>>> import numpy as np
>>> from numpy import linalg as LA
>>> np.set_printoptions(precision=2, suppress=True, linewidth=100)
>>> def tidy(a):
...     return np.round(a, 2) + 0
... 
>>> W0 = np.loadtxt("case10.csv", delimiter=",")
>>> print(W0)
[[ 0.98  0.15  0.18 -0.92 -1.   -0.12 -0.94  0.58]
 [ 0.02 -0.27  1.   -0.89  1.   -0.78  1.    0.75]
 [ 0.28 -0.03  0.7  -0.43 -0.02 -0.2   0.39  0.25]
 [-0.34 -0.04  0.24  0.18  0.71 -0.04  0.45 -0.05]
 [ 0.99  0.36 -1.   -0.66 -1.    0.56 -1.    0.02]
 [-0.03  0.03 -0.49  0.18 -0.29  0.12 -0.37 -0.12]
 [ 0.91  0.01  0.94 -0.92 -0.97 -0.41 -0.01  0.66]
 [-0.67  0.16 -1.    0.93 -0.66  0.69 -0.97 -0.76]
 [-0.17  0.04 -0.71  0.36 -0.24  0.2  -0.49 -0.23]
 [ 0.96  0.18 -0.59 -0.82 -1.    0.08 -0.97  0.38]
 [ 0.26  0.12 -0.93  0.29 -0.93  0.35 -0.91 -0.26]
 [-0.26 -0.12  0.93 -0.29  0.93 -0.35  0.91  0.26]
 [ 0.89  0.15 -0.65 -0.65 -1.    0.12 -0.95  0.24]
 [ 0.69 -0.06  0.97 -0.83 -0.35 -0.45  0.69  0.58]
 [ 0.41  0.09 -0.75 -0.02 -0.91  0.2  -0.81 -0.08]
 [ 0.97  0.17 -0.33 -0.88 -1.    0.   -0.97  0.47]
 [ 0.68  0.09 -0.46 -0.41 -0.97  0.08 -0.8   0.13]
 [ 0.43 -0.07  0.94 -0.69  0.22 -0.38  0.74  0.45]
 [-0.94  0.04 -0.99  0.97  0.93  0.59 -0.57 -0.79]
 [ 0.6  -0.04  0.91 -0.74 -0.38 -0.35  0.52  0.47]
 [-0.39 -0.11  0.87 -0.1   0.94 -0.27  0.88  0.16]
 [ 0.21  0.05 -0.52  0.02 -0.68  0.12 -0.56 -0.06]
 [-0.16 -0.1   0.9  -0.31  0.87 -0.31  0.86  0.25]
 [ 0.74 -0.05  0.97 -0.86 -0.55 -0.45  0.62  0.6 ]
 [-0.52  0.05 -0.91  0.7   0.14  0.35 -0.6  -0.45]
 [-0.22 -0.04  0.38  0.04  0.62 -0.08  0.46  0.02]
 [ 0.84  0.09 -0.02 -0.7  -0.99 -0.04 -0.79  0.33]
 [ 0.64  0.15 -0.92 -0.08 -0.99  0.31 -0.95 -0.11]
 [ 0.9  -0.03  0.98 -0.94 -0.9  -0.51  0.46  0.71]
 [ 0.94  0.19 -0.77 -0.74 -1.    0.16 -0.98  0.28]
 [-0.24  0.11 -0.97  0.66 -0.74  0.45 -0.89 -0.47]
 [-0.32 -0.06  0.54  0.06  0.79 -0.12  0.64  0.03]
 [-0.9   0.02 -0.97  0.93  0.92  0.48 -0.35 -0.69]
 [ 0.93  0.13 -0.1  -0.83 -1.   -0.04 -0.91  0.43]
 [-0.22  0.09 -0.94  0.59 -0.63  0.38 -0.83 -0.41]
 [-0.8   0.07 -0.99  0.91  0.52  0.54 -0.76 -0.69]
 [-0.36 -0.01 -0.29  0.35  0.52  0.08  0.1  -0.17]
 [ 0.98  0.34 -1.   -0.6  -1.    0.54 -1.    0.  ]
 [-0.8  -0.08  0.    0.65  0.98  0.04  0.74 -0.3 ]
 [-0.99 -0.4   1.    0.75  1.   -0.59  1.   -0.07]
 [-0.12 -0.14  0.98 -0.51  0.94 -0.45  0.95  0.4 ]]
>>> D = LA.norm(W0[:, None] - W0[None], axis=-1)
>>> print(LA.matrix_rank(D ** 2))
10
>>> print(tidy(D[:5, :5]))
[[0.   3.16 1.97 2.87 1.51]
 [3.16 0.   1.56 1.87 3.96]
 [1.97 1.56 0.   1.27 2.67]
 [2.87 1.87 1.27 0.   3.09]
 [1.51 3.96 2.67 3.09 0.  ]]
>>> print(D[10].round(6).argsort(kind="stable")[:4])
[10 14 27 34]
>>> print((D + 1e9 * np.eye(41)).round(6).argmin(axis=1))
[33 40 17 25 37  8 28 30  5 29 14 22 29 23 27 33 12  2 32 13 11 14 11 13 35  3 33 14 23 12 34 25 18
 26 30 18  3  4  3 20 11]
>>> print(D.shape)
(41, 41)
>>> print(np.flatnonzero(D[10] < D.mean() / 2))
[ 5  8 10 14 16 21 27 30 34]
